% ipython --no-banner

In [1]: import numpy as np

In [2]: np.set_printoptions(precision=2, suppress=True, linewidth=160)

In [3]: data = np.load("block13.npy")

In [4]: data
Out[4]: 
array([[-3,  0,  0,  0,  0],
       [ 1,  1,  0,  0,  0],
       [ 1,  3,  1,  0,  0],
       [ 1, -2,  1, -2,  0],
       [ 1,  0, -1,  1,  3]])

In [5]: q, r_ = np.linalg.qr(data)

In [6]: round(float(abs(r_[0, 0])), 2), np.round(np.linalg.norm(data[:, 0]), 2)
Out[6]: (3.61, np.float64(3.61))

In [7]: W0 = np.load("arr.npy")

In [8]: W0
Out[8]: 
array([[ 1,  0,  0],
       [-1,  1,  0],
       [ 3,  1,  1]])

In [9]: rng = np.random.default_rng(96)

In [10]: z = rng.permutation(3)

In [11]: B = W0[:, z] * rng.choice([-1, 1], 3)

In [12]: B
Out[12]: 
array([[ 0,  0,  1],
       [-1,  0, -1],
       [-1,  1,  3]])

In [13]: left, _, vt = np.linalg.svd(W0.T @ B)

In [14]: np.round(left @ vt, 2) + 0
Out[14]: 
array([[ 0.,  0.,  1.],
       [-1.,  0.,  0.],
       [ 0.,  1.,  0.]])

In [15]: W = np.array([[3, 0], [0, 3], [1, 2]])

In [16]: coef = np.array([1, 1])

In [17]: hid = np.maximum(W0 @ W + coef, 0)

In [18]: hid
Out[18]: 
array([[ 4,  1],
       [ 0,  4],
       [11,  6]])

In [19]: basis = np.array([[1, 1], [2, 0]])

In [20]: W @ basis
Out[20]: 
array([[3, 3],
       [6, 0],
       [5, 1]])

In [21]: feats = np.load("out0.npy")

In [22]: feats
Out[22]: 
array([[ 0.32, -0.2 , -0.26,  0.2 ,  0.26],
       [-0.2 ,  0.13,  0.17, -0.13, -0.17],
       [-0.26,  0.17,  0.21, -0.17, -0.21],
       [ 0.2 , -0.13, -0.17,  0.13,  0.17],
       [ 0.26, -0.17, -0.21,  0.17,  0.21]])

In [23]: np.round(np.poly(feats), 2) + 0
Out[23]: array([ 1., -1.,  0.,  0.,  0.,  0.])

In [24]: round(np.linalg.det(feats[::-1]), 2)
Out[24]: np.float64(-0.0)

In [25]: np.round(np.linalg.det(feats.T), 2)
Out[25]: np.float64(0.0)

In [26]: round(np.einsum("ij,ji->", feats, feats), 2)
Out[26]: np.float64(1.0)

In [27]: A = np.loadtxt("dump.csv", delimiter=",")

In [28]: A
Out[28]: 
array([[-1., -1.,  1.],
       [ 1., -2., -1.]])

In [29]: u, r1 = A[1], A[0]

In [30]: u @ r1
Out[30]: np.float64(0.0)

In [31]: u @ u
Out[31]: np.float64(6.0)

In [32]: pr = (u @ r1) / (u @ u) * u

In [33]: np.outer(u, r1)
Out[33]: 
array([[-1., -1.,  1.],
       [ 2.,  2., -2.],
       [ 1.,  1., -1.]])

In [34]: np.linalg.matrix_rank(np.outer(u, r1))
Out[34]: np.int64(1)

In [35]: (r1 - pr) @ u
Out[35]: np.float64(0.0)

In [36]: A @ A
ValueError: matmul: Input operand 1 has a mismatch in its core dimension 0, with gufunc signature (n?,k),(k,m?)->(n?,m?) (size 2 is different from 3)


In [37]: cov = A.T @ A

In [38]: np.trace(cov), (A ** 2).sum()
Out[38]: (np.float64(9.0), np.float64(9.0))

In [39]: np.linalg.svd(A, compute_uv=False) ** 2
Out[39]: array([6., 3.])

In [40]: mat = np.load("a.npy")

In [41]: mat
Out[41]: 
array([[0, 0, 9, 0],
       [0, 0, 0, 0],
       [0, 7, 0, 0]])

In [42]: r = np.linalg.matrix_rank(mat)

In [43]: r
Out[43]: np.int64(2)

In [44]: null = np.linalg.svd(mat)[2][r:].T

In [45]: np.linalg.matrix_rank(mat.T @ mat), np.linalg.matrix_rank(mat @ mat.T)
Out[45]: (np.int64(2), np.int64(2))

In [46]: null.shape
Out[46]: (4, 2)

In [47]: np.allclose(mat @ null, 0)
Out[47]: True

In [48]: [round(float(x), 2) for x in np.linalg.svd(mat, compute_uv=False)[:3]]
Out[48]: [9.0, 7.0, 0.0]

In [49]: np.linalg.cond(mat) > 100
Out[49]: np.True_

In [50]: np.argsort(-np.linalg.norm(mat, axis=0).round(6), kind="stable")[:3]
Out[50]: array([2, 1, 0])

In [51]: np.round(np.linalg.norm(mat, 2) / np.linalg.norm(mat), 2)
Out[51]: np.float64(0.79)

In [52]: np.linalg.lstsq(mat[:-1].T, mat[-1])[2]
Out[52]: np.int32(1)

In [53]: np.abs(np.diag(np.linalg.qr(mat)[1])) > 1e-9
Out[53]: array([False,  True, False])

In [54]: mat @ np.linalg.pinv(mat) @ mat
Out[54]: 
array([[0., 0., 9., 0.],
       [0., 0., 0., 0.],
       [0., 7., 0., 0.]])

In [55]: np.allclose(mat[:-1].T @ np.linalg.lstsq(mat[:-1].T, mat[-1])[0], mat[-1])
Out[55]: False

In [56]: mat.T @ mat
Out[56]: 
array([[ 0,  0,  0,  0],
       [ 0, 49,  0,  0],
       [ 0,  0, 81,  0],
       [ 0,  0,  0,  0]])

In [57]: np.linalg.svd(mat, compute_uv=False)
Out[57]: array([9., 7., 0.])

In [58]: mat[:, 2] @ mat[:, 1]
Out[58]: np.int64(0)

In [59]: X = np.load("w.npy")

In [60]: X
Out[60]: 
array([[-2,  1,  0, -3],
       [ 0, -1,  0, -3],
       [-3, -3,  1, -2],
       [-2,  3, -2,  3]])

In [61]: P = np.triu(np.array([[-1, 0, -1, -7], [-9, -5, 2, -7], [6, -6, -7, 9], [-9, -5, 2, 2]]), 1) + np.eye(4)

In [62]: B = P @ X @ np.linalg.inv(P)

In [63]: B
Out[63]: 
array([[  15.,  -17.,   62., -594.],
       [   8.,  -28.,   80., -888.],
       [ -21.,   24.,  -86.,  820.],
       [  -2.,    3.,  -10.,  100.]])

In [64]: np.linalg.matrix_rank(B)
Out[64]: np.int64(4)

In [65]: np.trace(B), np.trace(X)
Out[65]: (np.float64(1.0), np.int64(1))

In [66]: round(float(np.linalg.det(B)), 2)
Out[66]: 64.0

In [67]: np.round(np.linalg.det(X), 2)
Out[67]: np.float64(64.0)

In [68]: np.allclose(X, X.T)
Out[68]: False

In [69]: np.linalg.matrix_power(X, 4)
Out[69]: 
array([[  46, -138,   66,   12],
       [  30, -122,   66,   12],
       [  91,   43,  -67,  162],
       [  84,   44,  -36,  -64]])

In [70]: round(float(np.abs(np.linalg.eigvals(X)).max()), 2)
Out[70]: 3.52

In [71]: np.trace(X)
Out[71]: np.int64(1)

In [72]: B = np.linalg.inv(X)

In [73]: np.round(np.linalg.cond(X), 2)
Out[73]: np.float64(8.99)

In [74]: X.sum(axis=1)
Out[74]: array([-4, -4, -7,  2])

In [75]: np.round(np.linalg.norm(X), 2)
Out[75]: np.float64(8.54)

In [76]: np.diff(X, axis=0)
Out[76]: 
array([[ 2, -2,  0,  0],
       [-3, -2,  1,  1],
       [ 1,  6, -3,  5]])

In [77]: np.linalg.svd(X, compute_uv=False)
Out[77]: array([6.77, 4.21, 2.98, 0.75])

In [78]: X - X[0]
Out[78]: 
array([[ 0,  0,  0,  0],
       [ 2, -2,  0,  0],
       [-1, -4,  1,  1],
       [ 0,  2, -2,  6]])

In [79]: X.mean(axis=0)
Out[79]: array([-1.75,  0.  , -0.25, -1.25])
